% python3 -q
>>> import numpy as np
>>> import numpy.linalg as la
>>> np.set_printoptions(precision=2, suppress=True, linewidth=140, sign=" ")
>>> W0 = np.load("dump.npy")
>>> print(W0)
[[-0.01 -5.14  6.97  0.83  5.33 -5.62 -4.55]
 [-1.68 -7.28  4.07 -2.    3.75 -6.39 -4.07]
 [-4.76 -6.02  6.11  0.07  2.94 -7.92 -2.95]
 [-5.04 -5.97  5.5   0.93  3.71 -6.33 -2.43]
 [-2.83 -5.81  5.16  0.2   5.3  -4.89 -1.56]
 [-2.   -4.93  6.08  0.36  2.84 -4.29 -1.81]
 [-2.72 -6.02  5.92  0.97  1.95 -6.16 -4.58]
 [-3.37 -5.69  7.51  1.35  4.14 -4.97 -1.52]
 [-3.71 -6.96  4.7  -1.16  3.14 -7.22 -2.71]
 [-3.42 -6.53  5.71  0.92  3.13 -6.58 -1.95]
 [-4.03 -7.14  6.09  0.46  4.1  -7.18 -2.  ]
 [-4.57 -5.25  6.04 -0.56  2.77 -5.76 -4.02]
 [-3.92 -7.76  4.13 -0.66  4.21 -6.77 -2.56]
 [-2.36 -4.27  6.04  0.45  3.14 -4.81 -3.57]
 [-2.55 -5.13  4.29 -0.67  3.2  -5.3  -3.86]
 [-1.73 -6.29  4.14  1.23  3.52 -6.16 -3.59]
 [-3.1  -6.2   6.6   1.4   3.25 -3.9  -3.75]
 [-3.13 -5.7   6.6  -0.53  3.32 -5.37 -3.43]
 [-1.67 -4.5   6.04  0.81  3.03 -7.74 -3.65]
 [-4.11 -6.17  6.47  0.17  3.4  -6.46 -3.39]
 [-3.24 -5.62  4.52  1.09  2.91 -6.32 -3.34]
 [-3.41 -3.87  5.95 -1.33  4.85 -4.81 -2.44]
 [-0.66 -5.33  6.26 -1.1   2.87 -6.04 -2.51]
 [-2.57 -4.47  5.22 -0.12  3.18 -6.64 -0.33]
 [-4.55 -7.48  4.9  -0.79  3.13 -7.52 -2.02]]
>>> out = np.array([[0, 0], [1, -2], [0, 2], [-2, 2], [2, -2], [1, -2], [1, 1]])
>>> print(la.matrix_rank(W0 @ out))
2
>>> x0 = np.array([2, 5, 2, 1, 3, 1, 0])
>>> y = W0 @ x0
>>> print(np.round(la.solve(W0.T @ W0, W0.T @ y), 2) + 0)
[ 2.  5.  2.  1.  3.  1.  0.]
>>> print(np.round(la.lstsq(W0, y)[0], 2) + 0)
[ 2.  5.  2.  1.  3.  1.  0.]
>>> rng = np.random.default_rng(2)
>>> y = y + 0.3 * rng.normal(size=25)
>>> print(y)
[ -0.52 -28.92 -26.55 -23.93 -12.64 -11.56 -23.14 -11.14 -31.7  -24.51 -25.71 -21.41 -33.28  -9.17 -18.4  -21.03 -16.59 -17.68 -11.56
 -22.49 -21.79  -5.8  -13.88 -14.15 -35.92]
>>> coef, *_ = la.lstsq(W0, y)
>>> print(coef)
[ 2.08  4.96  2.03  1.02  3.06  1.03  0.07]
>>> print(coef.round())
[ 2.  5.  2.  1.  3.  1.  0.]
>>> print(np.round(W0.T @ (y - W0 @ coef), 2) + 0)
[ 0.  0.  0.  0.  0.  0.  0.]
>>> print(np.round(la.norm(y - W0 @ coef), 2))
1.07
>>> feats = np.loadtxt("sample7.csv", delimiter=",")
>>> print(feats)
[[ 2. -1.  0. -1.  4.  4. -1.  0.  0.]
 [ 2. -3. -3.  0.  4.  2.  4.  0.  0.]
 [ 2. -2. -4. -3.  3. -5.  1.  0.  0.]
 [-4.  4.  5. -5. -3.  2.  0.  0.  0.]
 [ 4.  4.  4.  3.  2.  0.  2.  0.  0.]
 [-5.  1.  4.  4.  2. -4. -1.  0.  0.]
 [ 0.  0. -1. -5.  3. -5. -3.  0.  0.]
 [ 0.  0.  0.  0.  0.  0.  0.  0. -3.]
 [ 0.  0.  0.  0.  0.  0.  0. -2.  3.]]
>>> print(feats @ feats)
[[  2.  17.  31.  36.  20.  -7.   1.   0.   0.]
 [ -2.  31.  41.   7.  11. -11. -23.   0.   0.]
 [ 41.   7.  -2.   9.  -4.  33.  -6.   0.   0.]
 [  8. -48. -61.  13.  28. -51.  17.   0.   0.]
 [ 20.  -4.  -7. -35.  45.   0.  14.   0.   0.]
 [ 12.  14.  -6. -32. -23.  -9.  24.   0.   0.]
 [ 55. -11. -26.  32.  -1.  30.  19.   0.   0.]
 [  0.   0.   0.   0.   0.   0.   0.   6.  -9.]
 [  0.   0.   0.   0.   0.   0.   0.  -6.  15.]]
>>> print((feats != 0).astype(int))
[[ 1  1  0  1  1  1  1  0  0]
 [ 1  1  1  0  1  1  1  0  0]
 [ 1  1  1  1  1  1  1  0  0]
 [ 1  1  1  1  1  1  0  0  0]
 [ 1  1  1  1  1  0  1  0  0]
 [ 1  1  1  1  1  1  1  0  0]
 [ 0  0  1  1  1  1  1  0  0]
 [ 0  0  0  0  0  0  0  0  1]
 [ 0  0  0  0  0  0  0  1  1]]
>>> print(round(float(la.det(feats)), 2))
75342.0
>>> print((la.matrix_power((feats != 0) + (feats.T != 0) + np.eye(9), 9) > 0).astype(int))
[[ 1  1  1  1  1  1  1  0  0]
 [ 1  1  1  1  1  1  1  0  0]
 [ 1  1  1  1  1  1  1  0  0]
 [ 1  1  1  1  1  1  1  0  0]
 [ 1  1  1  1  1  1  1  0  0]
 [ 1  1  1  1  1  1  1  0  0]
 [ 1  1  1  1  1  1  1  0  0]
 [ 0  0  0  0  0  0  0  1  1]
 [ 0  0  0  0  0  0  0  1  1]]
>>> x0 = np.array([1, 3, 3, 5, 3, 2, 1, 0, 1])
>>> y = feats @ x0
>>> print(y)
[ 13.   4. -31.  -7.  51.  27. -32.  -3.   3.]
>>> print(np.round(la.solve(feats.T, feats[6]), 2) + 0)
[ 0.  0.  0.  0.  0.  0.  1.  0.  0.]
>>> print(la.solve(feats, y))
[ 1.  3.  3.  5.  3.  2.  1. -0.  1.]
>>> print(la.solve(feats, -2 * y))
[ -2.  -6.  -6. -10.  -6.  -4.  -2.  -0.  -2.]
>>> print(la.solve(feats, y + feats[:, 6]))
[ 1.  3.  3.  5.  3.  2.  2. -0.  1.]
>>> print(np.diff(feats, axis=0))
[[ 0. -2. -3.  1.  0. -2.  5.  0.  0.]
 [ 0.  1. -1. -3. -1. -7. -3.  0.  0.]
 [-6.  6.  9. -2. -6.  7. -1.  0.  0.]
 [ 8.  0. -1.  8.  5. -2.  2.  0.  0.]
 [-9. -3.  0.  1.  0. -4. -3.  0.  0.]
 [ 5. -1. -5. -9.  1. -1. -2.  0.  0.]
 [ 0.  0.  1.  5. -3.  5.  3.  0. -3.]
 [ 0.  0.  0.  0.  0.  0.  0. -2.  6.]]
>>> print(np.count_nonzero(feats))
46
>>> print(feats.mean(axis=0))
[ 0.11  0.33  0.56 -0.78  1.67 -0.67  0.22 -0.22  0.  ]
>>> print(np.unravel_index(np.abs(feats).argmax(), feats.shape))
(np.int64(2), np.int64(5))
>>> print(feats - feats[0])
[[ 0.  0.  0.  0.  0.  0.  0.  0.  0.]
 [ 0. -2. -3.  1.  0. -2.  5.  0.  0.]
 [ 0. -1. -4. -2. -1. -9.  2.  0.  0.]
 [-6.  5.  5. -4. -7. -2.  1.  0.  0.]
 [ 2.  5.  4.  4. -2. -4.  3.  0.  0.]
 [-7.  2.  4.  5. -2. -8.  0.  0.  0.]
 [-2.  1. -1. -4. -1. -9. -2.  0.  0.]
 [-2.  1.  0.  1. -4. -4.  1.  0. -3.]
 [-2.  1.  0.  1. -4. -4.  1. -2.  3.]]
>>> print(la.matrix_rank(feats))
9
